>>> import numpy as np
>>> np.set_printoptions(suppress=True, linewidth=120)
>>> W0 = np.loadtxt("test0.csv", delimiter=",")
>>> W0
array([[ -3.346,   2.691,   0.952,   0.314,   0.973],
       [ -4.876,  14.047,  -6.991, -13.542, -12.707],
       [ -4.52 ,   3.605,   1.217,   0.363,   1.141],
       [ -7.528,   6.155,   2.167,   0.598,   2.193],
       [ -0.48 ,   4.255,  -3.029,  -5.257,  -5.132],
       [  0.047,   7.493,  -6.227, -10.619, -10.516],
       [ -2.545,  13.621,  -8.737, -15.744, -15.055],
       [ -4.069,   5.724,  -1.101,  -3.299,  -2.34 ],
       [ -5.062,   6.675,  -0.809,  -3.084,  -2.006],
       [ -2.408,  13.488,  -8.588, -15.713, -15.095],
       [ -6.711,   5.369,   1.581,   0.602,   1.671],
       [ -2.833,   4.952,  -1.307,  -3.367,  -2.815],
       [ -9.516,  10.335,   0.458,  -2.723,  -0.751],
       [ -5.037,   6.794,  -0.654,  -3.225,  -1.978],
       [ -6.659,   5.417,   1.791,   0.725,   1.755],
       [ -9.593,   9.143,   1.579,  -1.039,   1.082],
       [ -8.276,  10.496,  -0.881,  -4.553,  -3.039],
       [ -4.433,   3.609,   1.171,   0.623,   1.116],
       [ -2.323,   8.256,  -4.471,  -8.672,  -8.148],
       [ -0.193,  -0.045,   0.189,   0.027,   0.109],
       [  0.956,   5.522,  -5.412,  -8.904,  -9.231],
       [  0.92 ,   4.439,  -4.427,  -6.973,  -7.233],
       [ -4.56 ,   9.013,  -3.023,  -6.731,  -5.833],
       [ -0.902,   8.322,  -6.048, -10.656, -10.118],
       [ -9.098,  12.587,  -1.731,  -6.125,  -4.477],
       [ -2.544,   6.13 ,  -2.602,  -5.075,  -4.404],
       [ -9.764,   9.035,   1.472,  -0.872,   0.667]])
>>> Q, evecs = np.linalg.qr(W0[:, :1])[0], np.linalg.qr(W0[:, 1:])[0]
>>> sv = np.linalg.svd(Q.T @ evecs, compute_uv=False)
>>> np.round(np.degrees(np.arccos(sv.clip(0, 1))), 3)
array([1.22])
>>> np.round(np.linalg.norm(Q @ Q.T - evecs @ evecs.T, 2), 3)
np.float64(1.0)
>>> (sv > 0.9).sum()
np.int64(1)
>>> mat = np.load("case11.npy")
>>> mat.round(3)
array([[ 1.   ,  0.   ,  0.   ,  0.   ],
       [ 0.   , -0.707, -0.707,  0.   ],
       [ 0.   ,  0.707, -0.707,  0.   ],
       [ 0.   ,  0.   ,  0.   ,  1.   ]])
>>> np.round(mat - mat[0], 3)
array([[ 0.   ,  0.   ,  0.   ,  0.   ],
       [-1.   , -0.707, -0.707,  0.   ],
       [-1.   ,  0.707, -0.707,  0.   ],
       [-1.   ,  0.   ,  0.   ,  1.   ]])
>>> mat[4]
Traceback (most recent call last):
  File "<python-input-12>", line 1, in <module>
    mat[4]
    ~~~^^^
IndexError: index 4 is out of bounds for axis 0 with size 4
>>> mat.shape
(4, 4)
>>> np.round(np.linalg.svd(mat, compute_uv=False), 3)
array([1., 1., 1., 1.])
>>> np.round(np.linalg.norm(mat, axis=0), 3)
array([1., 1., 1., 1.])
>>> mat[:, 0] @ mat[:, 3]
np.float64(0.0)
>>> np.round(mat.reshape(2, -1), 3)
array([[ 1.   ,  0.   ,  0.   ,  0.   ,  0.   , -0.707, -0.707,  0.   ],
       [ 0.   ,  0.707, -0.707,  0.   ,  0.   ,  0.   ,  0.   ,  1.   ]])
>>> T = mat.reshape(4, 2, -1)
>>> np.round(T.sum(axis=1), 3)
array([[ 1.   ,  0.   ],
       [-0.707, -0.707],
       [-0.707,  0.707],
       [ 0.   ,  1.   ]])
>>> U, sv, Vt = np.linalg.svd(mat, full_matrices=False)
>>> np.round(U.T @ mat @ Vt.T, 3) + 0
array([[1., 0., 0., 0.],
       [0., 1., 0., 0.],
       [0., 0., 1., 0.],
       [0., 0., 0., 1.]])
>>> U.shape, sv.shape, Vt.shape
((4, 4), (4,), (4, 4))
>>> np.sqrt((sv ** 2).sum()), round(np.linalg.norm(mat), 3)
(np.float64(2.0), np.float64(2.0))
>>> Vt @ Vt.T
array([[1., 0., 0., 0.],
       [0., 1., 0., 0.],
       [0., 0., 1., 0.],
       [0., 0., 0., 1.]])
>>> (sv > 1e-8).sum()
np.int64(4)
>>> np.allclose(U * sv @ Vt, mat)
True
>>> np.cumsum(sv ** 2) / np.sum(sv ** 2)
array([0.25, 0.5 , 0.75, 1.  ])
>>> sv / sv[0]
array([1., 1., 1., 1.])
>>> sv
array([1., 1., 1., 1.])
>>> f, v = mat[1], mat[2]
>>> f @ f
np.float64(1.0)
>>> p = (f @ v) / (f @ f) * f
>>> np.round(np.outer(f, v), 3)
array([[ 0. ,  0. , -0. ,  0. ],
       [-0. , -0.5,  0.5, -0. ],
       [-0. , -0.5,  0.5, -0. ],
       [ 0. ,  0. , -0. ,  0. ]])
>>> np.linalg.matrix_rank(np.outer(f, v))
np.int64(1)
>>> (v - p) @ f
np.float64(0.0)
>>> np.round(v - p, 3)
array([ 0.   ,  0.707, -0.707,  0.   ])
>>> p
array([ 0., -0., -0.,  0.])
>>> X = np.loadtxt("sample18.csv", delimiter=",")
>>> X.round(3)
array([[-0.434,  0.117,  0.528,  0.454, -0.559],
       [-0.13 , -0.144, -0.806,  0.463, -0.313],
       [-0.174,  0.548, -0.026,  0.51 ,  0.64 ],
       [-0.391,  0.653, -0.266, -0.537, -0.248],
       [-0.782, -0.489, -0.02 , -0.174,  0.345]])
>>> rng = np.random.default_rng(83)
>>> labels = rng.permutation(5)
>>> labels
array([4, 0, 1, 3, 2])
>>> M2 = X[labels][:, labels]
>>> np.allclose(M2, X)
False
>>> np.round(np.diag(M2), 3)
array([ 0.345, -0.434, -0.144, -0.537, -0.026])
>>> np.round(np.trace(X), 3)
np.float64(-0.797)
>>> round(np.linalg.det(X), 3)
np.float64(1.0)
>>> np.round((X + X.T) / 2, 3)
array([[-0.434, -0.007,  0.177,  0.032, -0.671],
       [-0.007, -0.144, -0.129,  0.558, -0.401],
       [ 0.177, -0.129, -0.026,  0.122,  0.31 ],
       [ 0.032,  0.558,  0.122, -0.537, -0.211],
       [-0.671, -0.401,  0.31 , -0.211,  0.345]])
>>> np.allclose(X, X.T)
False
>>> round(float(X[4] @ X[1]), 3)
-0.0
>>> np.linalg.norm(X, axis=1).argmax()
np.int64(0)
>>> labels = rng.integers(0, 2, 3)
>>> A = np.array([[2, 3, 3], [1, 0, 1], [2, 5, 3]]) * (labels[:, None] == labels)
>>> A
array([[2, 0, 0],
       [0, 0, 1],
       [0, 5, 3]])
>>> (A != 0).astype(int)
array([[1, 0, 0],
       [0, 0, 1],
       [0, 1, 1]])
>>> (np.linalg.matrix_power((A != 0) + (A.T != 0) + np.eye(3), 3) > 0).astype(int)
array([[1, 0, 0],
       [0, 1, 1],
       [0, 1, 1]])
>>> labels = rng.permutation(3)
>>> M2 = A[:, labels] * rng.choice([-1, 1], 3)
>>> M2
array([[ 0,  0, -2],
       [-1,  0,  0],
       [-3,  5,  0]])
>>> U, _, Vt = np.linalg.svd(A.T @ M2)
>>> np.round(np.linalg.lstsq(A, M2)[0], 3) + 0
array([[ 0.,  0., -1.],
       [ 0.,  1.,  0.],
       [-1.,  0.,  0.]])
>>> f = np.array([-1, -1]) + 0.5
>>> m1 = np.outer(f, f) / (f @ f)
>>> m1
array([[0.5, 0.5],
       [0.5, 0.5]])
>>> labels = rng.permutation(2)
>>> labels
array([1, 0])
>>> M2 = m1[labels][:, labels]
>>> np.round(np.sort(np.abs(np.linalg.eigvals(M2))), 3) + 0
array([0., 1.])
>>> np.trace(M2)
np.float64(1.0)
>>> np.diag(M2)
array([0.5, 0.5])
>>> U, sv, Vt = np.linalg.svd(m1)
>>> np.argmax(sv[:-1] / (sv[1:] + 1e-6)) + 1
np.int64(1)
>>> sv.round(3) + 0
array([1., 0.])
>>> M2 = U[:, :1] @ np.diag(sv[:1]) @ Vt[:1]
>>> round(float(np.linalg.norm(m1 - M2) / np.linalg.norm(m1)), 3)
0.0
>>> np.linalg.matrix_rank(m1, rtol=0.05)
np.int64(1)
>>> t = np.radians(135)
>>> r_ = np.eye(2)
>>> r_[1, 1] = r_[0, 0] = np.cos(t)
>>> r_[1, 0], r_[0, 1] = -np.sin(t), np.sin(t)
>>> r_.round(3)
array([[-0.707,  0.707],
       [-0.707, -0.707]])
>>> M2 = m1 @ r_.T
>>> np.allclose(np.linalg.norm(m1, axis=1), np.linalg.norm(M2, axis=1))
True
>>> np.round(np.abs(M2 - m1).max(axis=0), 3)
array([0.5  , 1.207])
>>> M2.round(3) + 0
array([[ 0.   , -0.707],
       [ 0.   , -0.707]])
>>> round(np.linalg.det(r_), 3), round(np.trace(r_), 3)
(np.float64(1.0), np.float64(-1.414))
>>> x = np.array([-1, -1])
>>> (x - m1 @ x) @ (m1 @ x)
np.float64(0.0)
>>> m1 @ m1 @ x
array([-1., -1.])
>>> np.eye(2) - m1
array([[ 0.5, -0.5],
       [-0.5,  0.5]])
>>> np.trace(m1)
np.float64(1.0)
>>> M2 = np.array([[7, 1, 3], [6, 4, 0]])
>>> m1 @ M2
array([[6.5, 2.5, 1.5],
       [6.5, 2.5, 1.5]])
>>> np.linalg.matrix_rank(m1 @ M2)
np.int64(1)
>>> M2.T @ m1.T
array([[6.5, 6.5],
       [2.5, 2.5],
       [1.5, 1.5]])
>>> arr = np.load("layer16.npy")
>>> arr
array([[ 1, -1],
       [ 1,  0],
       [ 1,  1],
       [ 1,  2],
       [ 1,  3]])
>>> M2 = arr[0, 0] * arr[1:] - np.outer(arr[1:, 0], arr[0])
>>> M2
array([[0, 1],
       [0, 2],
       [0, 3],
       [0, 4]])
>>> arr[:, 0] / arr[0, 0]
array([1., 1., 1., 1., 1.])
>>> np.flatnonzero(~M2.round(6).any(axis=1))
array([], dtype=int64)
>>> x = np.array([3, 1])
>>> np.einsum("ij,j->i", arr, x)
array([2, 3, 4, 5, 6])
>>> np.linalg.norm(arr @ x) <= np.linalg.norm(arr, 2) * np.linalg.norm(x) + 1e-9
np.True_
>>> arr @ x
array([2, 3, 4, 5, 6])
>>> (arr * x).sum(axis=1)
array([2, 3, 4, 5, 6])
>>> arr @ np.ones(2)
array([0., 1., 2., 3., 4.])
>>> np.sign((arr @ x).round(6))
array([1, 1, 1, 1, 1])
>>> arr @ np.eye(2)[0]
array([1., 1., 1., 1., 1.])
>>> G = arr.T @ arr
>>> np.round(np.linalg.svd(arr, compute_uv=False) ** 2, 3)
array([17.071,  2.929])
>>> np.linalg.matrix_rank(G)
np.int64(2)
>>> np.allclose(G, G.T)
True
>>> np.trace(G), (arr ** 2).sum()
(np.int64(20), np.int64(20))
>>> np.round(np.linalg.eigvalsh(G)[::-1], 3)
array([17.071,  2.929])
>>> np.diag(G)
array([ 5, 15])
>>> F = np.load("out2.npy")
>>> F
array([[ -3,   3,  -1, -15,   3],
       [  3,   1,  -3,  15,  -3],
       [ -3,  -1,  -2, -15,  -1],
       [  1,   0,   2,   5,  -2],
       [ -3,  -2,   1, -15,  -1]])
>>> np.round(np.linalg.matrix_power(m1, 2), 3)
array([[0.5, 0.5],
       [0.5, 0.5]])
>>> m1 @ np.ones(2)
array([1., 1.])
>>> np.round(np.sort(np.abs(np.linalg.eigvals(m1)))[::-1], 3) + 0
array([1., 0.])
>>> p = np.eye(2)[1]
>>> for _ in range(5):
...     p = p @ m1
...     print(p.round(3))
... 
[0.5 0.5]
[0.5 0.5]
[0.5 0.5]
[0.5 0.5]
[0.5 0.5]
>>> np.abs(np.diag(np.linalg.qr(F)[1])) > 1e-9
array([ True,  True,  True, False,  True])
>>> np.unique(F.round(6), axis=0).shape
(5, 5)
>>> np.allclose(F[:-1].T @ np.linalg.lstsq(F[:-1].T, F[-1])[0], F[-1])
True
>>> np.linalg.lstsq(F[:-1].T, F[-1])[2]
np.int32(4)
>>> np.round(np.trace(np.linalg.pinv(F) @ F), 3)
np.float64(4.0)
>>> T = np.stack([F, 3 * F, F[::-1]])
>>> np.round(np.linalg.norm(T, axis=(1, 2)), 3)
array([31.937, 95.812, 31.937])
>>> (T @ F.T).shape
(3, 5, 5)
>>> np.linalg.matrix_rank(T)
array([4, 4, 4])
>>> np.round(np.linalg.det(T), 3) + 0
array([0., 0., 0.])
>>> np.einsum("bij,cij->bc", T, T)
array([[1020, 3060,  844],
       [3060, 9180, 2532],
       [ 844, 2532, 1020]])
>>> T.shape
(3, 5, 5)
>>> np.linalg.matrix_rank(T.reshape(3, -1))
np.int64(2)
>>> np.linalg.cond(F) > 100
np.True_
>>> [round(float(x), 3) for x in np.linalg.svd(F, compute_uv=False)[:3]]
[31.107, 5.241, 4.591]
>>> np.argsort(-np.linalg.norm(F, axis=0).round(6), kind="stable")[:3]
array([3, 0, 4])
>>> feats = np.loadtxt("arr.csv", delimiter=",")
>>> feats.round(3)
array([[ 0.707,  0.   , -0.707,  0.   ,  0.   ],
       [ 0.   ,  1.   ,  0.   ,  0.   ,  0.   ],
       [ 0.707,  0.   ,  0.707,  0.   ,  0.   ],
       [ 0.   ,  0.   ,  0.   ,  1.   ,  0.   ],
       [ 0.   ,  0.   ,  0.   ,  0.   ,  1.   ]])
>>> M2 = feats + rng.integers(-2, 3, (5, 1)) @ rng.integers(-2, 3, (1, 5))
>>> M2.round(3)
array([[ 0.707, -2.   , -0.707, -2.   , -1.   ],
       [ 0.   , -1.   ,  0.   , -2.   , -1.   ],
       [ 0.707,  4.   ,  0.707,  4.   ,  2.   ],
       [ 0.   ,  0.   ,  0.   ,  1.   ,  0.   ],
       [ 0.   , -4.   ,  0.   , -4.   , -1.   ]])
>>> M2 - feats
array([[ 0., -2.,  0., -2., -1.],
       [ 0., -2.,  0., -2., -1.],
       [ 0.,  4.,  0.,  4.,  2.],
       [ 0.,  0.,  0.,  0.,  0.],
       [ 0., -4.,  0., -4., -2.]])
